$ python -q
>>> import numpy as np
>>> import numpy.linalg as la
>>> np.set_printoptions(suppress=True, linewidth=200)
>>> def rnd(a):
...     return np.round(a, 2) + 0
... 
>>> J = np.loadtxt("w.csv", delimiter=",")
>>> J
array([[-1.,  0.,  0.,  0., -2.,  0.,  0., -2.,  0., -2.,  0., -2.,  0.,  0.],
       [ 0., -1., -2.,  0.,  0., -2.,  0.,  0.,  0.,  0., -2.,  0.,  0., -2.],
       [ 0., -2., -1.,  0.,  0., -2.,  0.,  0.,  0.,  0., -2.,  0.,  0., -2.],
       [ 0.,  0.,  0., -1.,  0.,  0., -2.,  0., -2.,  0.,  0.,  0., -2.,  0.],
       [-2.,  0.,  0.,  0., -1.,  0.,  0., -2.,  0., -2.,  0., -2.,  0.,  0.],
       [ 0., -2., -2.,  0.,  0., -1.,  0.,  0.,  0.,  0., -2.,  0.,  0., -2.],
       [ 0.,  0.,  0., -2.,  0.,  0., -1.,  0., -2.,  0.,  0.,  0., -2.,  0.],
       [-2.,  0.,  0.,  0., -2.,  0.,  0., -1.,  0., -2.,  0., -2.,  0.,  0.],
       [ 0.,  0.,  0., -2.,  0.,  0., -2.,  0., -1.,  0.,  0.,  0., -2.,  0.],
       [-2.,  0.,  0.,  0., -2.,  0.,  0., -2.,  0., -1.,  0., -2.,  0.,  0.],
       [ 0., -2., -2.,  0.,  0., -2.,  0.,  0.,  0.,  0., -1.,  0.,  0., -2.],
       [-2.,  0.,  0.,  0., -2.,  0.,  0., -2.,  0., -2.,  0., -1.,  0.,  0.],
       [ 0.,  0.,  0., -2.,  0.,  0., -2.,  0., -2.,  0.,  0.,  0., -1.,  0.],
       [ 0., -2., -2.,  0.,  0., -2.,  0.,  0.,  0.,  0., -2.,  0.,  0., -1.]])
>>> evals, evecs = la.eigh(J)
>>> rnd(evals)
array([-9., -9., -7.,  1.,  1.,  1.,  1.,  1.,  1.,  1.,  1.,  1.,  1.,  1.])
>>> evals.sum(), np.trace(J)
(np.float64(-14.0), np.float64(-14.0))
>>> rnd(la.svd(J, compute_uv=False))
array([9., 9., 7., 1., 1., 1., 1., 1., 1., 1., 1., 1., 1., 1.])
>>> (evals > 1e-8).sum(), (evals < -1e-8).sum()
(np.int64(11), np.int64(3))
>>> rnd(la.eigvalsh(J @ J))
array([ 1.,  1.,  1.,  1.,  1.,  1.,  1.,  1.,  1.,  1.,  1., 49., 81., 81.])
>>> A = np.loadtxt("layer0.csv", delimiter=",")
>>> A
array([[0., 1., 1., 6., 9., 0., 5., 7., 2., 5., 3., 1., 7., 7., 5.],
       [1., 0., 0., 0., 0., 0., 0., 0., 0., 0., 0., 0., 0., 0., 0.],
       [1., 0., 0., 0., 0., 0., 0., 0., 0., 0., 0., 0., 0., 0., 0.],
       [6., 0., 0., 0., 0., 0., 0., 0., 0., 0., 0., 0., 0., 0., 0.],
       [9., 0., 0., 0., 0., 0., 0., 0., 0., 0., 0., 0., 0., 0., 0.],
       [0., 0., 0., 0., 0., 0., 0., 0., 0., 0., 0., 0., 0., 0., 0.],
       [5., 0., 0., 0., 0., 0., 0., 0., 0., 0., 0., 0., 0., 0., 0.],
       [7., 0., 0., 0., 0., 0., 0., 0., 0., 0., 0., 0., 0., 0., 0.],
       [2., 0., 0., 0., 0., 0., 0., 0., 0., 0., 0., 0., 0., 0., 0.],
       [5., 0., 0., 0., 0., 0., 0., 0., 0., 0., 0., 0., 0., 0., 0.],
       [3., 0., 0., 0., 0., 0., 0., 0., 0., 0., 0., 0., 0., 0., 0.],
       [1., 0., 0., 0., 0., 0., 0., 0., 0., 0., 0., 0., 0., 0., 0.],
       [7., 0., 0., 0., 0., 0., 0., 0., 0., 0., 0., 0., 0., 0., 0.],
       [7., 0., 0., 0., 0., 0., 0., 0., 0., 0., 0., 0., 0., 0., 0.],
       [5., 0., 0., 0., 0., 0., 0., 0., 0., 0., 0., 0., 0., 0., 0.]])
>>> A2 = J / la.norm(J, axis=1, keepdims=True)
>>> C2 = A2 @ A2.T
>>> rnd(C2[3])
array([0.  , 0.  , 0.  , 1.  , 0.  , 0.  , 0.92, 0.  , 0.92, 0.  , 0.  , 0.  , 0.92, 0.  ])
>>> np.argwhere(np.triu(np.abs(C2) > 0.95, 1))
array([], shape=(0, 2), dtype=int64)
>>> print(rnd(la.norm(A2, axis=1)))
[1. 1. 1. 1. 1. 1. 1. 1. 1. 1. 1. 1. 1. 1.]
>>> print((C2 - 2 * np.eye(14)).round(6).argmax(axis=1))
[4 2 1 6 0 1 3 0 3 0 1 0 3 1]
>>> print(np.allclose(A, A.T))
True
>>> print(rnd(np.abs(la.eigvals(A)).max()))
18.84
>>> F = np.array([[-3, -3, -6, -1, -1, -2],
...     [-6, 0, 0, -2, 0, 0],
...     [-9, -3, -6, -3, -1, -2],
...     [0, 0, 0, 3, 3, 6],
...     [0, 0, 0, 6, 0, 0],
...     [0, 0, 0, 9, 3, 6]])
>>> F
array([[-3, -3, -6, -1, -1, -2],
       [-6,  0,  0, -2,  0,  0],
       [-9, -3, -6, -3, -1, -2],
       [ 0,  0,  0,  3,  3,  6],
       [ 0,  0,  0,  6,  0,  0],
       [ 0,  0,  0,  9,  3,  6]])
>>> (F - F.T) / 2
array([[ 0. ,  1.5,  1.5, -0.5, -0.5, -1. ],
       [-1.5,  0. ,  1.5, -1. ,  0. ,  0. ],
       [-1.5, -1.5,  0. , -1.5, -0.5, -1. ],
       [ 0.5,  1. ,  1.5,  0. , -1.5, -1.5],
       [ 0.5,  0. ,  0.5,  1.5,  0. , -1.5],
       [ 1. ,  0. ,  1. ,  1.5,  1.5,  0. ]])
>>> np.allclose(F, F.T)
False
>>> print(rnd(np.abs(la.eigvals(F)).max()))
13.12
>>> np.allclose(F @ F.T, F.T @ F)
False
>>> F @ F
array([[81, 27, 54,  0,  0,  0],
       [18, 18, 36,  0,  0,  0],
       [99, 45, 90,  0,  0,  0],
       [ 0,  0,  0, 81, 27, 54],
       [ 0,  0,  0, 18, 18, 36],
       [ 0,  0,  0, 99, 45, 90]])
>>> (F + F.T) / 2
array([[-3. , -4.5, -7.5, -0.5, -0.5, -1. ],
       [-4.5,  0. , -1.5, -1. ,  0. ,  0. ],
       [-7.5, -1.5, -6. , -1.5, -0.5, -1. ],
       [-0.5, -1. , -1.5,  3. ,  4.5,  7.5],
       [-0.5,  0. , -0.5,  4.5,  0. ,  1.5],
       [-1. ,  0. , -1. ,  7.5,  1.5,  6. ]])
>>> t3 = np.stack([F, -2 * F, F[::-1]])
>>> la.matrix_rank(t3.reshape(3, -1))
np.int64(2)
>>> rnd(la.det(t3))
array([0., 0., 0.])
>>> x = np.array([0, 2, -2, 2, -2, 2])
>>> F @ (2 * x)
array([ 4, -8, -4, 24, 24, 48])
>>> F @ np.ones(6)
array([-16.,  -8., -24.,  12.,   6.,  18.])
>>> F @ x
array([ 2, -4, -2, 12, 12, 24])
>>> print(F * x)
[[ 0 -6 12 -2  2 -4]
 [ 0  0  0 -4  0  0]
 [ 0 -6 12 -6  2 -4]
 [ 0  0  0  6 -6 12]
 [ 0  0  0 12  0  0]
 [ 0  0  0 18 -6 12]]
>>> rng = np.random.default_rng(11692)
>>> idx = rng.permutation(6)
>>> idx
array([2, 0, 3, 5, 4, 1])
>>> A2 = F[idx][:, idx]
>>> np.trace(A2)
np.int64(0)
>>> np.diag(A2)
array([-6, -3,  3,  6,  0,  0])
>>> A2
array([[-6, -9, -3, -2, -1, -3],
       [-6, -3, -1, -2, -1, -3],
       [ 0,  0,  3,  6,  3,  0],
       [ 0,  0,  9,  6,  3,  0],
       [ 0,  0,  6,  0,  0,  0],
       [ 0, -6, -2,  0,  0,  0]])
>>> print(rnd(np.sort(np.abs(la.eigvals(A2)))))
[ 0.    0.    4.12  4.12 13.12 13.12]
>>> E = np.loadtxt("m.csv", delimiter=",")
>>> E
array([[ -1.,   1.,  -2.,   1.,   3.],
       [ -3.,   0.,  -5.,   2.,   1.],
       [ -5.,  -1.,  -6.,  -1.,  -1.],
       [ -3.,  -4.,  -8.,   1.,   2.],
       [ -1.,  -2.,  -5.,   2.,   0.],
       [  0.,  -2.,  -2.,   4.,   3.],
       [ -2.,   0.,   1.,   4.,   1.],
       [  1.,  -2.,  -1.,   1.,   1.],
       [  2.,   1.,  -4.,   3.,  -1.],
       [  3.,  -2.,  -1.,   2.,   1.],
       [  4.,  -3.,   1.,   5.,  -1.],
       [  5.,  -2.,  -1.,   3.,  -4.],
       [  6.,  -4.,   1.,   3.,  -7.],
       [  7.,  -3.,  -1.,   0.,  -8.],
       [  8.,  -2.,  -1.,   0.,  -7.],
       [ 10.,  -2.,  -1.,  -3.,  -6.],
       [  9.,  -1.,   0.,   0.,  -7.],
       [  9.,   2.,  -2.,   3.,  -6.],
       [  6.,   1.,  -4.,   4.,  -6.],
       [  5.,  -1.,  -5.,   3.,  -4.],
       [  3.,  -4.,  -2.,   0.,  -2.],
       [  3.,  -2.,  -3.,   1.,  -2.],
       [  2.,  -4.,  -3.,   0.,  -1.],
       [  0.,  -1.,  -2.,   1.,   2.],
       [ -1.,   2.,  -3.,   4.,   2.],
       [  2.,   0.,  -6.,   4.,   2.],
       [  5.,   1.,  -7.,   3.,  -1.],
       [  8.,   2.,  -8.,   4.,   0.],
       [  7.,   1., -11.,   2.,   0.],
       [  5.,   4.,  -9.,   3.,   1.],
       [  6.,   1., -12.,   1.,   3.],
       [  4.,   4., -15.,   3.,   0.],
       [  2.,   3., -15.,   2.,   0.],
       [ -1.,   3., -16.,  -1.,   0.],
       [  1.,   2., -17.,  -1.,  -1.],
       [  0.,  -1., -20.,   2.,  -3.],
       [  2.,   1., -19.,   3.,  -4.],
       [  1.,   3., -20.,   1.,  -4.],
       [ -1.,   1., -21.,   1.,  -4.],
       [  2.,   2., -18.,   0.,  -4.],
       [  5.,   2., -17.,   2.,  -7.],
       [  5.,   5., -17.,   5.,  -6.],
       [  2.,   5., -19.,   4.,  -4.]])
>>> A2 = np.c_[E[:, :4] @ np.array([[-3, -1, 2, -1], [-3, -2, 0, 1], [2, -2, 1, -3], [-1, 1, 3, -2]]), np.array([-1, 3, -1, -2, 2, -3, -3, 3, 3, -3, 3, -1, -3, -3, 1, 1, 3, -2, 2, 2, 1, -1, 3, -2, -2, 2, 0, 0, 2, 1, 3, 2, -2, -1, 1, 2, 1, 1, 0, 2, 1, 1, 1])]
>>> A2
array([[ -5.,   4.,  -1.,   6.,  -1.],
       [ -3.,  15.,  -5.,  14.,   3.],
       [  7.,  18., -19.,  24.,  -1.],
       [  4.,  28., -11.,  21.,  -2.],
       [ -3.,  17.,  -1.,  10.,   2.],
       [ -2.,  12.,  10.,  -4.,  -3.],
       [  4.,   4.,   9.,  -9.,  -3.],
       [  0.,   6.,   4.,  -2.,   3.],
       [-20.,   7.,   9.,   5.,   3.],
       [ -7.,   5.,  11.,  -6.,  -3.],
       [ -6.,   5.,  24., -20.,   3.],
       [-14.,   4.,  18., -10.,  -1.],
       [ -7.,   3.,  22., -19.,  -3.],
       [-14.,   1.,  13.,  -7.,  -3.],
       [-20.,  -2.,  15.,  -7.,   1.],
       [-23.,  -7.,  10.,  -3.,   1.],
       [-24.,  -7.,  18., -10.,   3.],
       [-40.,  -6.,  25.,  -7.,  -2.],
       [-33.,   4.,  20.,  -1.,   2.],
       [-25.,  10.,  14.,   3.,   2.],
       [ -1.,   9.,   4.,  -1.,   1.],
       [-10.,   8.,   6.,   2.,  -1.],
       [  0.,  12.,   1.,   3.,   3.],
       [ -2.,   7.,   1.,   3.,  -2.],
       [-13.,   7.,   7.,   4.,  -2.],
       [-22.,  14.,  10.,   8.,   2.],
       [-35.,  10.,  12.,  11.,   0.],
       [-50.,   8.,  20.,  10.,   0.],
       [-48.,  15.,   9.,  23.,   2.],
       [-48.,   8.,  10.,  20.,   1.],
       [-46.,  17.,   3.,  29.,   3.],
       [-57.,  21.,   2.,  39.,   2.],
       [-47.,  24.,  -5.,  42.,  -2.],
       [-37.,  26., -21.,  54.,  -1.],
       [-42.,  28., -18.,  54.,   1.],
       [-39.,  44., -14.,  55.,   2.],
       [-50.,  37.,  -6.,  50.,   1.],
       [-53.,  34., -15.,  60.,   1.],
       [-43.,  42., -20.,  63.,   0.],
       [-48.,  30., -14.,  54.,   2.],
       [-57.,  27.,  -1.,  44.,   1.],
       [-69.,  24.,   8.,  41.,   1.],
       [-63.,  30.,  -3.,  52.,   1.]])
>>> la.matrix_rank(np.c_[E, A2])
np.int64(6)
>>> print(rnd(la.norm(la.qr(E)[0].T @ A2, axis=0) ** 2 / ((A2 ** 2).sum(axis=0) + 1e-12)))
[1.   1.   1.   1.   0.13]
>>> Ac = E - E.mean(axis=0)
>>> evecs = la.svd(Ac)[2][:1]
>>> A2 = Ac - Ac @ evecs.T @ evecs
>>> la.norm(A2, axis=1).round(6).argmax()
np.int64(15)
>>> P = E @ la.solve(E.T @ E, E.T)
>>> rnd(P @ E[:, 3])
array([ 1.,  2., -1.,  1.,  2.,  4.,  4.,  1.,  3.,  2.,  5.,  3.,  3.,  0.,  0., -3.,  0.,  3.,  4.,  3.,  0.,  1.,  0.,  1.,  4.,  4.,  3.,  4.,  2.,  3.,  1.,  3.,  2., -1., -1.,  2.,  3.,  1.,
        1.,  0.,  2.,  5.,  4.])
>>> rnd(la.eigvalsh(P))
array([0., 0., 0., 0., 0., 0., 0., 0., 0., 0., 0., 0., 0., 0., 0., 0., 0., 0., 0., 0., 0., 0., 0., 0., 0., 0., 0., 0., 0., 0., 0., 0., 0., 0., 0., 0., 0., 0., 1., 1., 1., 1., 1.])
>>> M = np.loadtxt("sample5.csv", delimiter=",")
>>> M
array([[2., 2., 3., 0., 1., 0., 1., 3., 2., 2., 0., 0., 0.],
       [0., 1., 0., 0., 3., 0., 3., 2., 2., 0., 0., 0., 0.],
       [1., 2., 2., 0., 2., 0., 1., 3., 1., 0., 0., 0., 0.],
       [0., 0., 0., 0., 0., 2., 0., 0., 0., 0., 3., 3., 3.],
       [0., 2., 0., 0., 3., 0., 0., 0., 1., 2., 0., 0., 0.],
       [0., 0., 0., 1., 0., 2., 0., 0., 0., 0., 1., 0., 0.],
       [1., 2., 0., 0., 0., 0., 0., 2., 2., 0., 0., 0., 0.],
       [2., 2., 0., 0., 2., 0., 3., 2., 0., 3., 0., 0., 0.],
       [0., 0., 2., 0., 3., 0., 2., 2., 0., 1., 0., 0., 0.],
       [3., 3., 1., 0., 3., 0., 1., 2., 0., 3., 0., 0., 0.],
       [0., 0., 0., 2., 0., 0., 0., 0., 0., 0., 2., 2., 1.],
       [0., 0., 0., 3., 0., 3., 0., 0., 0., 0., 3., 0., 0.],
       [0., 0., 0., 2., 0., 2., 0., 0., 0., 0., 3., 0., 0.]])
>>> # 2 blocks once reordered
>>> x = np.array([4, 0, 9, 8, -3, 6, 5, -7, 9, -1, 7, 8, -6])
>>> rhs = M @ x
>>> c, lr = np.zeros(13), 1 / la.norm(M, 2) ** 2
>>> for i in range(200):
...     c -= lr * M.T @ (M @ c - rhs)
...     if i % 50 == 0: print(i, round(la.norm(M @ c - rhs), 2))
... 
0 62.87
50 8.92
100 6.22
150 5.21
>>> rnd(la.cond(M))
np.float64(84.41)
